In [1]: import numpy as np

In [2]: np.set_printoptions(suppress=True, linewidth=120)

In [3]: def rd(a):
   ...:     return np.round(a, 3) + 0
   ...: 

In [4]: X = np.array([[-0.2, -0.5, -0.3, 0.4, 0.8, 0.1],
   ...:     [-0.8, 0.7, -0.1, 0.1, 1.4, -0.1],
   ...:     [1.8, 0.5, 0.8, 0.0, 0.5, 1.2],
   ...:     [-0.5, 0.9, -0.4, -0.4, 0.2, -0.1],
   ...:     [-0.6, -0.2, 1.3, -0.4, -1.7, 0.1],
   ...:     [-0.4, -1.2, 0.1, -1.2, 0.6, -0.6],
   ...:     [0.3, 0.9, -1.1, 0.2, 0.8, -1.8],
   ...:     [-0.4, 1.1, 0.1, -1.4, 1.1, 0.3],
   ...:     [-2.5, -1.1, 1.6, -0.4, -1.1, 0.0],
   ...:     [-1.5, 0.5, 0.0, -0.9, -1.5, -1.4]])

In [5]: rng = np.random.default_rng(464632)

In [6]: X[:, 3] = 2 * X[:, 1] + 0.05 * rng.normal(size=10)

In [7]: rd(X)
Out[7]: 
array([[-0.2  , -0.5  , -0.3  , -0.996,  0.8  ,  0.1  ],
       [-0.8  ,  0.7  , -0.1  ,  1.349,  1.4  , -0.1  ],
       [ 1.8  ,  0.5  ,  0.8  ,  0.91 ,  0.5  ,  1.2  ],
       [-0.5  ,  0.9  , -0.4  ,  1.694,  0.2  , -0.1  ],
       [-0.6  , -0.2  ,  1.3  , -0.436, -1.7  ,  0.1  ],
       [-0.4  , -1.2  ,  0.1  , -2.464,  0.6  , -0.6  ],
       [ 0.3  ,  0.9  , -1.1  ,  1.744,  0.8  , -1.8  ],
       [-0.4  ,  1.1  ,  0.1  ,  2.167,  1.1  ,  0.3  ],
       [-2.5  , -1.1  ,  1.6  , -2.209, -1.1  ,  0.   ],
       [-1.5  ,  0.5  ,  0.   ,  1.027, -1.5  , -1.4  ]])

In [8]: rd(X.reshape(2, -1))
Out[8]: 
array([[-0.2  , -0.5  , -0.3  , -0.996,  0.8  ,  0.1  , -0.8  ,  0.7  , -0.1  ,  1.349,  1.4  , -0.1  ,  1.8  ,
         0.5  ,  0.8  ,  0.91 ,  0.5  ,  1.2  , -0.5  ,  0.9  , -0.4  ,  1.694,  0.2  , -0.1  , -0.6  , -0.2  ,
         1.3  , -0.436, -1.7  ,  0.1  ],
       [-0.4  , -1.2  ,  0.1  , -2.464,  0.6  , -0.6  ,  0.3  ,  0.9  , -1.1  ,  1.744,  0.8  , -1.8  , -0.4  ,
         1.1  ,  0.1  ,  2.167,  1.1  ,  0.3  , -2.5  , -1.1  ,  1.6  , -2.209, -1.1  ,  0.   , -1.5  ,  0.5  ,
         0.   ,  1.027, -1.5  , -1.4  ]])

In [9]: blk = X.reshape(10, 2, -1)

In [10]: rd(np.swapaxes(blk, 1, 2)[2])
Out[10]: 
array([[1.8 , 0.91],
       [0.5 , 0.5 ],
       [0.8 , 1.2 ]])

In [11]: print(rd(np.abs(np.linalg.svd(X)[2][-1])))
[0.007 0.891 0.034 0.451 0.019 0.019]

In [12]: rd(np.linalg.norm(X, 2) / np.linalg.norm(X))
Out[12]: np.float64(0.738)

In [13]: def softmax(z):
    ...:     e = np.exp(z - z.max(axis=-1, keepdims=True))
    ...:     return e / e.sum(axis=-1, keepdims=True)
    ...: 

In [14]: rd(softmax(X[4]))
Out[14]: array([0.079, 0.117, 0.526, 0.093, 0.026, 0.159])

In [15]: rd(softmax(X).sum(axis=1))
Out[15]: array([1., 1., 1., 1., 1., 1., 1., 1., 1., 1.])

In [16]: att = X @ X.T / np.sqrt(6)

In [17]: print(rd(softmax(att)[4] @ X))
[-1.561 -0.558  1.148 -1.136 -1.075 -0.126]

In [18]: softmax(att).round(6).argmax(axis=1)
Out[18]: array([5, 7, 2, 7, 8, 5, 6, 7, 8, 9])

In [19]: Uu, s, vt = np.linalg.svd(X)

In [20]: np.argmax(s[:-1] / (s[1:] + 1e-6)) + 1
Out[20]: np.int64(5)

In [21]: out = Uu[:, :5] @ np.diag(s[:5]) @ vt[:5]

In [22]: np.linalg.matrix_rank(X, rtol=0.05)
Out[22]: np.int64(5)

In [23]: np.linalg.matrix_rank(out)
Out[23]: np.int64(5)

In [24]: O, r_ = np.linalg.qr(X)

In [25]: rd(abs(r_[0, 0])), rd(np.linalg.norm(X[:, 0]))
Out[25]: (np.float64(3.666), np.float64(3.666))

In [26]: rd(O @ r_)
Out[26]: 
array([[-0.2  , -0.5  , -0.3  , -0.996,  0.8  ,  0.1  ],
       [-0.8  ,  0.7  , -0.1  ,  1.349,  1.4  , -0.1  ],
       [ 1.8  ,  0.5  ,  0.8  ,  0.91 ,  0.5  ,  1.2  ],
       [-0.5  ,  0.9  , -0.4  ,  1.694,  0.2  , -0.1  ],
       [-0.6  , -0.2  ,  1.3  , -0.436, -1.7  ,  0.1  ],
       [-0.4  , -1.2  ,  0.1  , -2.464,  0.6  , -0.6  ],
       [ 0.3  ,  0.9  , -1.1  ,  1.744,  0.8  , -1.8  ],
       [-0.4  ,  1.1  ,  0.1  ,  2.167,  1.1  ,  0.3  ],
       [-2.5  , -1.1  ,  1.6  , -2.209, -1.1  ,  0.   ],
       [-1.5  ,  0.5  ,  0.   ,  1.027, -1.5  , -1.4  ]])

In [27]: np.allclose(r_.T @ r_, X.T @ X)
Out[27]: True

In [28]: O.shape, r_.shape
Out[28]: ((10, 6), (6, 6))

In [29]: J = np.load("test11.npy")

In [30]: J
Out[30]: 
array([[ 0.624, -0.363, -0.138, -0.968],
       [-0.411,  2.009, -1.497, -0.038],
       [ 0.285, -0.226, -0.134, -0.494],
       [-0.38 ,  1.116, -0.723,  0.179],
       [ 0.558, -0.255, -0.104, -1.063],
       [-0.445,  1.13 , -0.77 ,  0.228],
       [-0.002, -0.047,  0.068, -0.081],
       [ 0.639, -0.523, -0.219, -1.044],
       [-0.22 ,  1.822, -1.594, -0.686],
       [-0.454,  1.138, -0.671,  0.087],
       [-0.188,  1.764, -1.608, -0.645],
       [ 0.337, -0.162, -0.197, -0.457],
       [-0.832,  2.218, -1.408,  0.418],
       [-0.222,  1.79 , -1.527, -0.649],
       [-0.843,  2.187, -1.444,  0.386],
       [-0.267,  1.892, -1.519, -0.603],
       [-0.505,  1.934, -1.495, -0.118],
       [-0.831,  2.242, -1.376,  0.439],
       [ 0.232, -0.291, -0.18 , -0.523],
       [ 0.054,  0.066, -0.014,  0.025],
       [-0.096,  0.824, -0.724, -0.337],
       [-0.749,  2.27 , -1.344,  0.457],
       [ 0.229,  0.747, -0.981, -0.879],
       [-0.176,  1.839, -1.628, -0.54 ],
       [ 0.067,  0.07 , -0.091, -0.013],
       [ 0.351, -0.215, -0.083, -0.441],
       [-0.527,  1.958, -1.564, -0.076],
       [ 0.044, -0.07 ,  0.057, -0.02 ],
       [-0.025, -0.079, -0.048,  0.056],
       [ 0.191,  0.719, -0.929, -0.811],
       [ 0.268, -0.244, -0.123, -0.484],
       [-0.542,  1.953, -1.459, -0.126],
       [-0.396,  1.062, -0.631,  0.232],
       [-0.505,  2.074, -1.495, -0.076],
       [-0.454,  2.032, -1.468, -0.207]])

In [31]: cent = J[[14, 24]].astype(float)

In [32]: for _ in range(3):
    ...:     z = np.linalg.norm(J[:, None] - cent, axis=-1).argmin(axis=1)
    ...:     cent = np.array([J[z == j].mean(axis=0) for j in range(2)])
    ...: 

In [33]: z
Out[33]: array([1, 0, 1, 0, 1, 0, 1, 1, 0, 0, 0, 1, 0, 0, 0, 0, 0, 0, 1, 1, 1, 0, 1, 0, 1, 1, 0, 1, 1, 1, 1, 0, 0, 0, 0])

In [34]: rd(cent[1] - cent[0])
Out[34]: array([ 0.706, -1.815,  1.087, -0.4  ])

In [35]: rd(cent)
Out[35]: 
array([[-0.471,  1.812, -1.327, -0.07 ],
       [ 0.235, -0.003, -0.24 , -0.471]])

In [36]: np.abs(cent[1] - cent[0]).argmax()
Out[36]: np.int64(1)

In [37]: np.bincount(z)
Out[37]: array([19, 16])

In [38]: ang = np.radians(72)

In [39]: r_ = np.eye(4)

In [40]: r_[1, 1] = r_[0, 0] = np.cos(ang)

In [41]: r_[1, 0], r_[0, 1] = -np.sin(ang), np.sin(ang)

In [42]: print(rd(r_))
[[ 0.309  0.951  0.     0.   ]
 [-0.951  0.309  0.     0.   ]
 [ 0.     0.     1.     0.   ]
 [ 0.     0.     0.     1.   ]]

In [43]: out = J @ r_.T

In [44]: rd(np.abs(out - J).max(axis=0))
Out[44]: array([2.706, 1.103, 0.   , 0.   ])

In [45]: rd(np.linalg.det(r_)), rd(np.trace(r_))
Out[45]: (np.float64(1.0), np.float64(2.618))

In [46]: print(np.allclose(np.linalg.norm(J, axis=1), np.linalg.norm(out, axis=1)))
True

In [47]: np.allclose(J @ J.T, out @ out.T)
Out[47]: True

In [48]: x0 = np.array([0, 2, 2, -1, 0, -1])

In [49]: rhs = X @ x0

In [50]: rd(np.linalg.solve(X.T @ X, X.T @ rhs))
Out[50]: array([ 0.,  2.,  2., -1.,  0., -1.])

In [51]: print(rd(np.linalg.lstsq(X, rhs)[0]))
[ 0.  2.  2. -1.  0. -1.]

In [52]: rd(np.linalg.pinv(X) @ X)
Out[52]: 
array([[1., 0., 0., 0., 0., 0.],
       [0., 1., 0., 0., 0., 0.],
       [0., 0., 1., 0., 0., 0.],
       [0., 0., 0., 1., 0., 0.],
       [0., 0., 0., 0., 1., 0.],
       [0., 0., 0., 0., 0., 1.]])

In [53]: rhs = rhs + 0.05 * rng.normal(size=10)

In [54]: rd(rhs)
Out[54]: array([-0.689,  0.002,  0.488, -0.627,  2.529,  0.904, -0.421, -0.038,  3.239,  1.369])

In [55]: coef, *_ = np.linalg.lstsq(X, rhs)

In [56]: [round(float(np.linalg.norm(np.linalg.solve(X.T @ X + lam * np.eye(6), X.T @ rhs))), 2) for lam in (0, 1, 10, 100)]
Out[56]: [2.84, 1.37, 0.6, 0.16]

In [57]: coef.round()
Out[57]: array([-0.,  2.,  2., -1.,  0., -1.])

In [58]: rd(X.T @ (rhs - X @ coef))
Out[58]: array([0., 0., 0., 0., 0., 0.])

In [59]: rd(np.linalg.norm(rhs - X @ coef))
Out[59]: np.float64(0.058)

In [60]: Xc = J - J.mean(axis=0)

In [61]: Uu, s, vt = np.linalg.svd(Xc, full_matrices=False)

In [62]: np.abs(vt[0]).argmax()
Out[62]: np.int64(1)

In [63]: rd(Xc.mean(axis=0))
Out[63]: array([0., 0., 0., 0.])

In [64]: rd((s ** 2).sum() ** 2 / (s ** 4).sum())
Out[64]: np.float64(1.285)

In [65]: np.abs(Uu[:, 0]).argmax()
Out[65]: np.int64(7)

In [66]: np.linalg.matrix_rank(Xc)
Out[66]: np.int64(4)

In [67]: rd(vt[0] * np.sign(vt[0, np.abs(vt[0]).argmax()]))
Out[67]: array([-0.302,  0.801, -0.49 ,  0.163])

In [68]: x0 = np.array([9, -4, -1, -9])

In [69]: rhs = J @ x0

In [70]: rd(np.linalg.lstsq(J, rhs)[0])
Out[70]: array([ 9., -4., -1., -9.])

In [71]: rd(np.linalg.pinv(J) @ J)
Out[71]: 
array([[1., 0., 0., 0.],
       [0., 1., 0., 0.],
       [0., 0., 1., 0.],
       [0., 0., 0., 1.]])

In [72]: np.linalg.solve(J, rhs)
LinAlgError: Last 2 dimensions of the array must be square


In [73]: rhs = rhs + 0.3 * rng.normal(size=35)

In [74]: rd(rhs)
Out[74]: 
array([ 16.103,  -9.937,   8.321,  -8.148,  16.343, -10.327,   1.12 ,  17.755,  -2.165,  -8.771,  -1.399,   8.212,
       -19.057,  -2.024, -18.397,  -3.294,  -9.916, -19.446,   8.594,   0.117,   0.131, -18.556,   8.009,  -2.149,
         0.262,   8.148, -10.289,   0.94 ,  -1.05 ,   6.894,   7.723, -10.079,  -9.353, -11.107,  -9.175])

In [75]: coef, *_ = np.linalg.lstsq(J, rhs)

In [76]: coef.round()
Out[76]: array([ 9., -4., -1., -9.])

In [77]: rd(coef)
Out[77]: array([ 9.369, -3.676, -0.568, -9.199])

In [78]: rd(np.linalg.norm(rhs - J @ coef))
Out[78]: np.float64(1.748)

In [79]: print(rd(J.T @ (rhs - J @ coef)))
[0. 0. 0. 0.]

In [80]: m1 = np.load("layer12.npy")

In [81]: m1
Out[81]: 
array([[-8.,  8.,  8.,  0.,  0.,  0.],
       [ 3., -8.,  2.,  0.,  0.,  0.],
       [ 6.,  8.,  1.,  0.,  0.,  0.],
       [ 0.,  0.,  0., -3., -3.,  1.],
       [ 0.,  0.,  0.,  2., -2., -3.],
       [ 0.,  0.,  0.,  0.,  1., -3.]])

In [82]: blk = np.stack([m1, 2 * m1, m1[::-1]])

In [83]: np.linalg.matrix_rank(blk)
Out[83]: array([6, 6, 6])

In [84]: blk.shape
Out[84]: (3, 6, 6)

In [85]: print((blk @ m1.T).shape)
(3, 6, 6)

In [86]: out = np.array([[0, 1, 2], [0, 2, 0], [1, 1, 0], [0, 0, 0], [1, 0, 0], [0, 0, 0]])

In [87]: np.linalg.matrix_rank(np.vstack([m1, out.T]))
Out[87]: np.int64(6)

In [88]: np.einsum("ik,kj->ij", m1, out)
Out[88]: 
array([[  8.,  16., -16.],
       [  2., -11.,   6.],
       [  1.,  23.,  12.],
       [ -3.,   0.,   0.],
       [ -2.,   0.,   0.],
       [  1.,   0.,   0.]])

In [89]: print(np.vstack([m1, out.T]).shape)
(9, 6)

In [90]: out = np.linalg.inv(m1)

In [91]: rd(np.linalg.inv(out))
Out[91]: 
array([[-8.,  8.,  8.,  0.,  0.,  0.],
       [ 3., -8.,  2.,  0.,  0.,  0.],
       [ 6.,  8.,  1.,  0.,  0.,  0.],
       [ 0.,  0.,  0., -3., -3.,  1.],
       [ 0.,  0.,  0.,  2., -2., -3.],
       [ 0.,  0.,  0.,  0.,  1., -3.]])

In [92]: rd(np.linalg.slogdet(m1)[0])
Out[92]: np.float64(-1.0)

In [93]: rd(np.linalg.cond(m1))
Out[93]: np.float64(7.155)

In [94]: rd(out)
Out[94]: 
array([[-0.029,  0.067,  0.095,  0.   ,  0.   ,  0.   ],
       [ 0.011, -0.067,  0.048,  0.   ,  0.   ,  0.   ],
       [ 0.086,  0.133,  0.048,  0.   ,  0.   ,  0.   ],
       [ 0.   ,  0.   ,  0.   , -0.209,  0.186, -0.256],
       [ 0.   ,  0.   ,  0.   , -0.14 , -0.209,  0.163],
       [ 0.   ,  0.   ,  0.   , -0.047, -0.07 , -0.279]])

In [95]: rd(m1 @ out)
Out[95]: 
array([[1., 0., 0., 0., 0., 0.],
       [0., 1., 0., 0., 0., 0.],
       [0., 0., 1., 0., 0., 0.],
       [0., 0., 0., 1., 0., 0.],
       [0., 0., 0., 0., 1., 0.],
       [0., 0., 0., 0., 0., 1.]])

In [96]: u = np.array([1, 1, 3, 2, 3, 3])

In [97]: out = m1 + np.outer(u, np.eye(6)[3])

In [98]: np.linalg.matrix_rank(out - m1)
Out[98]: np.int64(1)

In [99]: print(np.linalg.matrix_rank(np.linalg.inv(out) - np.linalg.inv(m1), tol=1e-8))
1

In [100]: assert m1 == m1.T
ValueError: The truth value of an array with more than one element is ambiguous. Use a.any() or a.all()


In [101]: rd(np.linalg.det(m1))
Out[101]: np.float64(-36120.0)

In [102]: np.allclose(m1, m1.T)
Out[102]: False

In [103]: np.trace(m1)
Out[103]: np.float64(-23.0)

In [104]: m1 @ m1
Out[104]: 
array([[136., -64., -40.,   0.,   0.,   0.],
       [-36., 104.,  10.,   0.,   0.,   0.],
       [-18.,  -8.,  65.,   0.,   0.,   0.],
       [  0.,   0.,   0.,   3.,  16.,   3.],
       [  0.,   0.,   0., -10.,  -5.,  17.],
       [  0.,   0.,   0.,   2.,  -5.,   6.]])

In [105]: rd(np.abs(np.linalg.eigvals(m1)).max())
Out[105]: np.float64(13.219)

In [106]: F = np.array([[1, 0, 0, 0, 0, 0],
     ...:     [0, 1, 0, 0, 0, 0],
     ...:     [2, 1, 1, 0, 0, 0],
     ...:     [0, 0, 1, 1, 0, 0],
     ...:     [2, 2, 0, 0, 1, 0],
     ...:     [1, 2, 3, 3, 0, 1]])

In [107]: F
Out[107]: 
array([[1, 0, 0, 0, 0, 0],
       [0, 1, 0, 0, 0, 0],
       [2, 1, 1, 0, 0, 0],
       [0, 0, 1, 1, 0, 0],
       [2, 2, 0, 0, 1, 0],
       [1, 2, 3, 3, 0, 1]])

In [108]: u = np.array([1, 0, 0, 2, 0, 0])

In [109]: out = F + np.outer(u, np.eye(6)[2])

In [110]: np.linalg.matrix_rank(out - F)
Out[110]: np.int64(1)

In [111]: np.linalg.matrix_rank(np.linalg.inv(out) - np.linalg.inv(F), tol=1e-8)
Out[111]: np.int64(1)

In [112]: out
Out[112]: 
array([[1., 0., 1., 0., 0., 0.],
       [0., 1., 0., 0., 0., 0.],
       [2., 1., 1., 0., 0., 0.],
       [0., 0., 3., 1., 0., 0.],
       [2., 2., 0., 0., 1., 0.],
       [1., 2., 3., 3., 0., 1.]])

In [113]: rd(np.linalg.det(out) / np.linalg.det(F)), rd(1 + np.linalg.solve(F, u)[2])
Out[113]: (np.float64(-1.0), np.float64(-1.0))
